$ python3 -q
>>> import numpy as np
>>> import numpy.linalg as la
>>> np.set_printoptions(precision=1, suppress=True, linewidth=100, sign=" ")
>>> data = np.load("out2.npy")
>>> data
array([[ 1,  1, -1, -1,  1,  1, -1, -1],
       [ 1, -1, -1,  1,  1, -1, -1,  1],
       [ 1,  1,  1,  1, -1, -1, -1, -1],
       [ 1, -1, -1,  1, -1,  1,  1, -1],
       [ 1, -1,  1, -1, -1,  1, -1,  1],
       [ 1,  1,  1,  1,  1,  1,  1,  1],
       [ 1, -1,  1, -1,  1, -1,  1, -1],
       [ 1,  1, -1, -1, -1, -1,  1,  1]])
>>> w1 = np.array([[3, -1, 0, -2, 3, -1],
...     [3, 3, -2, 3, 3, 2],
...     [2, -3, -2, 3, -3, 0],
...     [3, 1, 1, 2, 1, 0],
...     [1, -3, 1, -3, -1, -2],
...     [-1, 2, -1, -1, 3, 0],
...     [-3, 0, -3, 2, -1, -2],
...     [-2, -2, -1, 0, -3, -1]])
>>> b = np.array([3, 2, 1, 1, 3, 1])
>>> H = np.maximum(data @ w1 + b, 0)
>>> H
array([[  9,   7,   4,   0,  17,   3],
       [  7,   0,  10,   0,   1,   0],
       [ 19,   5,   2,   9,   9,   7],
       [  1,   9,   2,   0,  13,   0],
       [  1,   0,   0,   0,   1,   1],
       [  9,   0,   0,   5,   5,   0],
       [  3,   0,   0,   0,   0,   0],
       [  0,   5,   0,   3,   5,   1]])
>>> (H > 0).mean(axis=0)
array([ 0.9,  0.5,  0.5,  0.4,  0.9,  0.5])
>>> la.matrix_rank(H)
np.int64(6)
>>> C = np.array([[2, 2], [1, 2], [2, 2], [2, 1], [0, 2], [1, 0]])
>>> w1 @ C
array([[  0,   8],
       [ 13,  17],
       [  3,  -9],
       [ 13,  14],
       [ -7,  -7],
       [ -4,   5],
       [-10, -12],
       [ -9, -16]])
>>> u = np.array([2, -3, 1])
>>> np.cross(H[5, :3], H[3, :3])
array([  0, -18,  81])
>>> np.array([np.convolve(row, u, "same") for row in H])
array([[-13,  -4,  -5,  38, -45,   8],
       [-21,  27, -30,  12,  -3,   1],
       [-47,   8,  17,  -7,  -4, -12],
       [ 15, -22,   3,  28, -39,  13],
       [ -3,   1,   0,   2,  -1,  -2],
       [-27,   9,  10,  -5, -10,   5],
       [ -9,   3,   0,   0,   0,   0],
       [ 10, -15,  11,   1, -10,   2]])
>>> np.correlate(H[5], H[3], "full")
array([   0,  117,    0,   18,  146,   74,   10,   55,   50,    5,    0])
>>> np.polyval(u, H[5])
array([ 136,    1,    1,   36,   36,    1])
